>>> import numpy as np
>>> import numpy.linalg as la
>>> np.set_printoptions(precision=4, suppress=True, linewidth=140, sign=" ")
>>> B = np.array([[1, 2, 1], [1, 2, 1], [2, 1, 3]])
>>> arr = np.tril(B)
>>> print(arr)
[[ 1  0  0]
 [ 1  2  0]
 [ 2  1  3]]
>>> w1 = np.array([[2, 0, 0, 2, 0], [2, 2, 2, 0, 0], [2, 1, 1, 0, 0]])
>>> b = np.array([2, 2, 2, 1, -1])
>>> H = np.maximum(arr @ w1 + b, 0)
>>> print(H)
[[  4   2   2   3   0]
 [  8   6   6   3   0]
 [ 14   7   7   5   0]]
>>> W2 = np.array([[-4, 5], [3, 4], [-2, -1], [-3, 5], [-4, 0]])
>>> print(w1 @ W2)
[[-14  20]
 [ -6  16]
 [ -7  13]]
>>> print((H @ W2).round(6).argmax(axis=1))
[ 1  1  1]
>>> data = np.load("m.npy")
>>> print(data)
[[ 5.0323 -0.0913  8.641 ]
 [ 3.7169  5.7241  7.3089]
 [ 4.0676  4.8109  7.7659]
 [ 3.9832  5.0477  7.6587]
 [ 4.1172  4.6658  7.8281]
 [ 3.1068 -8.6404  3.9613]
 [ 0.8219  9.5234  2.9375]
 [-5.0726  1.5685 -8.474 ]
 [-3.3994 -6.4183 -6.8739]
 [-0.5466 -9.6703 -2.4874]
 [ 4.9198  1.094   8.6371]
 [ 4.9455 -3.5333  7.9409]
 [-2.624   9.1554 -3.0485]
 [-4.5309 -3.2283 -8.3096]
 [-2.4149 -8.0362 -5.4394]
 [-3.0354  8.727  -3.8245]
 [ 5.0697 -0.9651  8.5655]
 [ 4.8776 -4.0279  7.745 ]
 [ 0.5695 -9.9648 -0.6148]
 [ 4.6027 -5.3899  7.0543]
 [-1.4189 -9.0997 -3.8965]
 [-4.941  -0.9183 -8.6454]
 [ 1.7369  8.8117  4.3973]
 [ 4.3121 -6.3607  6.399 ]
 [-1.487  -9.0418 -4.0043]
 [-0.0239 -9.8679 -1.6199]
 [-3.9062  7.3499 -5.5426]]
>>> Xs = data - data.mean(axis=0)
>>> evecs = la.svd(Xs)[2][:2]
>>> B = Xs - Xs @ evecs.T @ evecs
>>> print(la.norm(B, axis=1).round(6).argmax())
0
>>> print(np.round(np.cov(Xs @ evecs.T, rowvar=False), 4) + 0)
[[ 58.1975   0.    ]
 [  0.      42.0968]]
>>> print(np.diag(evecs.T @ evecs))
[ 0.2574  0.9936  0.749 ]
>>> print(np.argsort(-la.norm(data, axis=0).round(6), kind="stable")[:3])
[ 1  2  0]
>>> print(la.matrix_rank(data, rtol=0.1))
2
>>> left, sig, VT = la.svd(data, full_matrices=False)
>>> print(np.cumsum(sig ** 2) / np.sum(sig ** 2))
[ 0.5666  1.      1.    ]
>>> print(np.round(VT @ VT.T, 4) + 0)
[[ 1.  0.  0.]
 [ 0.  1.  0.]
 [ 0.  0.  1.]]
>>> print(round(float(np.sqrt((sig ** 2).sum())), 4), np.round(la.norm(data), 4))
51.9615 51.9615
>>> print(np.round(sig / sig[0], 4) + 0)
[ 1.      0.8745  0.    ]
>>> m1 = np.load("data.npy")
>>> print(m1)
[[ 0  0  1  0]
 [ 0  0  0  1]
 [ 1  0  0  1]
 [ 0  1  1  0]]
>>> B = m1 / np.sqrt((m1 ** 2).mean(axis=1, keepdims=True))
>>> print(la.matrix_rank(B) == la.matrix_rank(m1))
True
>>> print(round(float(la.det(m1[::-1])), 4))
1.0
>>> print(np.kron(np.eye(2, dtype=int), m1))
[[ 0  0  1  0  0  0  0  0]
 [ 0  0  0  1  0  0  0  0]
 [ 1  0  0  1  0  0  0  0]
 [ 0  1  1  0  0  0  0  0]
 [ 0  0  0  0  0  0  1  0]
 [ 0  0  0  0  0  0  0  1]
 [ 0  0  0  0  1  0  0  1]
 [ 0  0  0  0  0  1  1  0]]
>>> print(np.round(np.poly(m1), 4) + 0)
[ 1.  0. -3.  0.  1.]
>>> print(la.eigvals(m1))
[-1.618 -0.618  1.618  0.618]
>>> print(np.einsum("ij,ji->", m1, m1))
6
>>> print(np.round(la.det(m1.T), 4))
1.0
>>> print(np.round(la.det(2 * m1), 4), round(la.det(m1), 4))
16.0 1.0
>>> rng = np.random.default_rng(449)
>>> z = rng.permutation(4)
>>> print(z)
[ 0  1  2  3]
>>> B = m1[z][:, z]
>>> print(np.trace(B))
0
>>> print(np.round(la.det(B), 4), round(float(la.det(m1[z])), 4))
1.0 1.0
>>> print(np.allclose(B, m1))
True
>>> print(np.diag(B))
[ 0  0  0  0]
>>> q = m1.astype(float).copy()
>>> for j in range(4):
...     q[:, j] -= q[:, :j] @ (q[:, :j].T @ q[:, j])
...     q[:, j] /= la.norm(q[:, j])
... 
>>> print(q.T @ q)
[[ 1.  0.  0.  0.]
 [ 0.  1.  0.  0.]
 [ 0.  0.  1.  0.]
 [ 0.  0.  0.  1.]]
>>> print(q)
[[ 0.  0.  1.  0.]
 [ 0.  0.  0.  1.]
 [ 1.  0.  0.  0.]
 [ 0.  1.  0.  0.]]
